% ipython --no-banner

In [1]: import numpy as np

In [2]: import numpy.linalg as la

In [3]: np.set_printoptions(precision=2, suppress=True, linewidth=160)

In [4]: W0 = np.loadtxt("run12.csv", delimiter=",")

In [5]: W0
Out[5]: 
array([[  7.67,  -3.58,  10.91,  -7.59,   8.23,   7.84,  -3.79],
       [  4.02,   2.3 ,   7.68,  -5.94,   5.38,   5.53,  -0.85],
       [  6.57,   7.56,   4.51,  -7.06,   2.87,  -0.57,   4.3 ],
       [ -0.56,   0.2 ,   6.46,   2.98,  -1.75,   8.74,  -4.97],
       [  4.37,  10.63,   1.66,  -2.53,  -2.41,  -2.21,   4.93],
       [  6.62,   3.47,   4.8 ,  -3.35,  -0.88,   0.99,   2.71],
       [  3.42,   5.81,   5.26,   2.64,  -0.38,   4.74,  -6.97],
       [  4.99,   8.53,   0.15,   8.33, -11.29,  -1.54,  -1.74],
       [ -0.75,  11.73,  -1.44,   9.36, -12.25,  -0.61,   0.01],
       [  3.85,   3.28,   7.01,  -3.88,   3.9 ,   5.22,  -2.17],
       [  2.95,   8.53,   1.21,   5.9 ,  -8.01,   0.27,  -1.49],
       [  8.3 ,   8.78,   3.39,  -6.52,   1.09,  -2.89,   5.44],
       [  1.11,   9.09,   2.05,   0.78,  -3.75,   0.95,   2.  ],
       [  7.83,   3.68,   5.85,   1.85,  -0.7 ,   3.16,  -6.82],
       [  0.41,  12.02,   1.37,   2.37,  -3.65,   0.68,  -0.33],
       [  7.19,   0.94,   7.78,   2.01,   1.29,   6.25,  -9.95],
       [  2.2 ,   4.88,   6.07,  -1.84,   2.44,   5.28,  -2.93],
       [  6.01,   3.79,   5.73,  -3.79,   1.46,   2.41,   0.44],
       [  6.62,   4.23,   3.49,   4.66,  -6.17,   1.33,  -3.57],
       [  5.29,  10.79,   0.91,  -0.07,  -4.87,  -3.03,   3.85],
       [  0.43,   8.7 ,   0.64,   6.78,  -9.21,   1.03,  -0.5 ],
       [  3.54,  10.98,  -0.26,   3.54,  -8.4 ,  -2.75,   3.17],
       [  7.41,   4.79,   5.01,  -3.08,   0.32,   0.87,   0.47],
       [  5.5 ,   2.31,   5.19,   1.23,  -2.61,   3.37,  -2.5 ],
       [  0.49,   1.74,   5.5 ,   6.82,  -4.2 ,   7.87,  -8.32],
       [  5.2 ,   8.32,   5.3 ,  -6.39,   4.85,   1.33,   0.92],
       [  5.36,   0.77,   6.84,   2.54,  -0.83,   6.07,  -7.34]])

In [6]: # rows and columns are dependent

In [7]: la.lstsq(W0[:-1].T, W0[-1])[2]
Out[7]: np.int32(5)
